$ ipython --no-banner

In [1]: import numpy as np

In [2]: import numpy.linalg as la

In [3]: np.set_printoptions(precision=2, suppress=True, linewidth=100)

In [4]: def rnd(a):
   ...:     return np.round(a, 2) + 0
   ...: 

In [5]: J = np.load("w.npy")

In [6]: J
Out[6]: 
array([[6.03, 4.79, 5.13],
       [5.86, 2.78, 5.64],
       [6.38, 2.88, 4.41],
       [5.39, 3.9 , 5.61],
       [6.47, 1.43, 5.06],
       [4.94, 3.12, 6.22],
       [6.94, 1.89, 6.85],
       [6.33, 2.41, 4.47],
       [7.64, 2.81, 7.3 ],
       [8.23, 1.53, 4.89],
       [5.72, 4.48, 5.93]])

In [7]: dist = la.norm(J[:, None] - J[None], axis=-1)

In [8]: dist[1].round(6).argsort(kind="stable")[:4]
Out[8]: array([1, 5, 3, 7])

In [9]: np.unravel_index(dist.round(6).argmax(), dist.shape)
Out[9]: (np.int64(9), np.int64(10))

In [10]: dist.shape
Out[10]: (11, 11)

In [11]: C2 = np.cov(J, rowvar=False)

In [12]: rnd(la.eigvalsh(C2)[::-1])
Out[12]: array([1.73, 0.88, 0.42])

In [13]: C2.shape
Out[13]: (3, 3)

In [14]: rnd(J.std(axis=0))
Out[14]: array([0.92, 1.06, 0.89])

In [15]: rnd(np.polyfit(J[:, 0], J[:, 2], 1))
Out[15]: array([0.06, 5.21])

In [16]: r0 = np.array([-3, 2])

In [17]: rnd(np.cross(J[7, :3], J[9, :3]))
Out[17]: array([  4.95,   5.83, -10.15])

In [18]: rng = np.random.default_rng(76)

In [19]: F = rng.normal(size=(35, 6)) + 10 * np.array([5, 3, -3, 1, -2, -3])

In [20]: rnd(F)
Out[20]: 
array([[ 49.43,  31.75, -29.02,  10.51, -18.93, -31.56],
       [ 50.63,  31.43, -28.61,   8.44, -20.89, -29.54],
       [ 50.33,  29.25, -28.76,   9.96, -20.14, -30.44],
       [ 51.47,  28.81, -28.48,   9.69, -20.32, -30.32],
       [ 50.38,  29.79, -30.77,  11.09, -19.01, -30.38],
       [ 49.86,  31.86, -30.28,  10.44, -21.34, -30.52],
       [ 48.93,  29.72, -29.85,  11.16, -20.65, -30.2 ],
       [ 51.94,  30.89, -29.54,   9.85, -20.37, -30.78],
       [ 52.09,  30.54, -30.83,   9.88, -19.6 , -30.93],
       [ 50.62,  29.06, -30.55,   9.29, -21.65, -30.36],
       [ 49.3 ,  30.59, -28.92,  12.48, -19.05, -29.85],
       [ 50.97,  29.01, -29.86,   9.69, -21.18, -29.25],
       [ 49.33,  28.61, -31.22,   8.36, -20.42, -31.59],
       [ 49.24,  30.83, -30.91,   9.96, -19.82, -29.86],
       [ 50.23,  31.4 , -28.41,  10.32, -17.69, -28.14],
       [ 49.99,  30.5 , -30.69,  10.14, -18.23, -30.9 ],
       [ 49.28,  28.94, -30.98,   9.92, -19.01, -28.43],
       [ 50.87,  31.35, -29.26,  10.46, -18.31, -30.69],
       [ 50.3 ,  30.4 , -32.19,   9.59, -20.5 , -28.91],
       [ 49.09,  30.71, -32.  ,   9.6 , -19.34, -30.81],
       [ 51.2 ,  30.84, -29.14,  10.59, -18.09, -30.46],
       [ 50.3 ,  30.17, -30.84,  10.58, -19.45, -30.35],
       [ 50.62,  30.72, -28.19,  10.71, -19.69, -28.2 ],
       [ 49.6 ,  30.13, -29.36,  10.32, -20.22, -29.82],
       [ 50.16,  28.88, -29.98,   7.84, -21.26, -28.56],
       [ 50.37,  30.17, -31.35,   9.51, -19.69, -29.71],
       [ 49.06,  30.51, -30.21,  10.16, -18.89, -30.98],
       [ 49.21,  31.21, -29.77,   8.08, -19.66, -32.19],
       [ 51.1 ,  29.12, -29.03,  11.77, -19.38, -30.07],
       [ 52.2 ,  28.5 , -29.55,   9.03, -21.39, -29.55],
       [ 48.91,  31.31, -29.87,  10.3 , -21.03, -29.01],
       [ 50.66,  27.84, -30.69,  10.64, -20.2 , -32.33],
       [ 50.52,  30.08, -30.26,   9.64, -20.02, -29.58],
       [ 50.75,  29.76, -29.24,   8.39, -19.06, -28.51],
       [ 50.45,  29.73, -30.74,  10.22, -21.7 , -31.72]])

In [21]: C2 = F.T @ F

In [22]: rnd(np.diag(C2))
Out[22]: array([88465.89, 31800.7 , 31494.94,  3504.97, 13884.3 , 31810.41])

In [23]: np.allclose(C2, C2.T)
Out[23]: True

In [24]: rnd(la.svd(F, compute_uv=False) ** 2)
Out[24]: array([200775.17,     60.22,     45.43,     32.72,     25.16,     22.51])

In [25]: (F @ F.T).shape
Out[25]: (35, 35)

In [26]: la.matrix_rank(C2)
Out[26]: np.int64(6)
